% ipython --no-banner

In [1]: import numpy as np

In [2]: np.set_printoptions(precision=4, suppress=True, linewidth=120)

In [3]: rnd = lambda a: np.round(a, 4) + 0

In [4]: M = np.load("data.npy")

In [5]: M
Out[5]: 
array([[3, 2, 0, 0],
       [3, 2, 0, 0],
       [0, 0, 3, 2],
       [0, 0, 3, 2]])

In [6]: Uu, sv, VT = np.linalg.svd(M)

In [7]: rnd(sv)
Out[7]: array([5.099, 5.099, 0.   , 0.   ])

In [8]: B = Uu[:, :2] @ np.diag(sv[:2]) @ VT[:2]

In [9]: np.linalg.matrix_rank(B)
Out[9]: np.int64(2)

In [10]: np.linalg.matrix_rank(M, rtol=0.05)
Out[10]: np.int64(2)

In [11]: rnd(B)
Out[11]: 
array([[3., 2., 0., 0.],
       [3., 2., 0., 0.],
       [0., 0., 3., 2.],
       [0., 0., 3., 2.]])

In [12]: rnd(np.linalg.norm(M - B) / np.linalg.norm(M))
Out[12]: np.float64(0.0)

In [13]: t3 = np.stack([B, 5 * B, B[::-1]])

In [14]: print(rnd(np.einsum("bij,cij->bc", t3, t3)))
[[  52.  260.    0.]
 [ 260. 1300.    0.]
 [   0.    0.   52.]]

In [15]: rnd(t3.sum(axis=0))
Out[15]: 
array([[18., 12.,  3.,  2.],
       [18., 12.,  3.,  2.],
       [ 3.,  2., 18., 12.],
       [ 3.,  2., 18., 12.]])

In [16]: print(rnd(np.linalg.norm(t3, axis=(1, 2))))
[ 7.2111 36.0555  7.2111]

In [17]: np.linalg.matrix_rank(t3.reshape(3, -1))
Out[17]: np.int64(2)

In [18]: print(rnd(np.linalg.det(t3)))
[0. 0. 0.]

In [19]: Uu, sv, VT = np.linalg.svd(M)

In [20]: vecs = VT[:(sv > 1e-8).sum()]

In [21]: rng = np.random.default_rng(852)

In [22]: x0 = M[2] + 3 * M[0] + rng.integers(2) * np.eye(4)[2]

In [23]: x0
Out[23]: array([9., 6., 3., 2.])

In [24]: np.linalg.matrix_rank(np.vstack([M, x0]))
Out[24]: np.int64(2)

In [25]: print(rnd(np.diag(vecs.T @ vecs)))
[0.6923 0.3077 0.6923 0.3077]

In [26]: F = np.load("dump.npy")

In [27]: F
Out[27]: 
array([[3, 0, 0, 0, 0, 0, 0, 0, 0, 0],
       [1, 1, 0, 0, 0, 0, 0, 0, 0, 0],
       [1, 1, 1, 0, 0, 0, 0, 0, 0, 0],
       [3, 3, 3, 2, 0, 0, 0, 0, 0, 0],
       [1, 1, 3, 3, 1, 0, 0, 0, 0, 0],
       [1, 3, 2, 2, 0, 3, 0, 0, 0, 0],
       [0, 3, 1, 2, 3, 1, 3, 0, 0, 0],
       [3, 3, 2, 1, 0, 2, 0, 1, 0, 0],
       [0, 1, 3, 1, 3, 0, 3, 0, 3, 0],
       [2, 0, 3, 3, 1, 1, 3, 1, 3, 0]])

In [28]: rnd(np.linalg.norm(F, 2) / np.linalg.norm(F))
Out[28]: np.float64(0.7986)

In [29]: np.linalg.matrix_rank(F, rtol=0.1)
Out[29]: np.int64(6)

In [30]: W1 = np.array([[1, 0, 0, 1, 0, 0],
    ...:     [1, 2, 1, 1, 0, 0],
    ...:     [2, 1, 2, 0, 2, 0],
    ...:     [0, 2, 2, 2, 2, 0],
    ...:     [0, 1, 0, 1, 2, 1],
    ...:     [0, 2, 0, 1, 1, 0],
    ...:     [2, 0, 2, 0, 1, 1],
    ...:     [2, 1, 1, 0, 1, 1],
    ...:     [1, 1, 0, 2, 0, 2],
    ...:     [0, 2, 0, 2, 1, 2]])

In [31]: coef = np.array([3, 3, 2, 2, 1, 2])

In [32]: H = np.maximum(F @ W1 + coef, 0)

In [33]: np.linalg.matrix_rank(H)
Out[33]: np.int64(6)

In [34]: H
Out[34]: 
array([[ 6,  3,  2,  5,  1,  2],
       [ 5,  5,  3,  4,  1,  2],
       [ 7,  6,  5,  4,  3,  2],
       [15, 16, 15, 12, 11,  2],
       [11, 15, 15, 11, 15,  3],
       [11, 21, 13, 13, 12,  2],
       [14, 19, 17, 13, 17,  8],
       [15, 18, 12, 12, 10,  3],
       [19, 16, 17, 14, 18, 14],
       [22, 19, 21, 18, 20, 13]])

In [35]: W2 = np.array([[2, 3, 3], [2, 3, 3], [1, 2, 2], [0, 1, 1], [3, 3, 2], [0, 1, 2]])

In [36]: (H @ W2).round(6).argmax(axis=1)
Out[36]: array([2, 2, 1, 1, 1, 1, 1, 1, 1, 1])
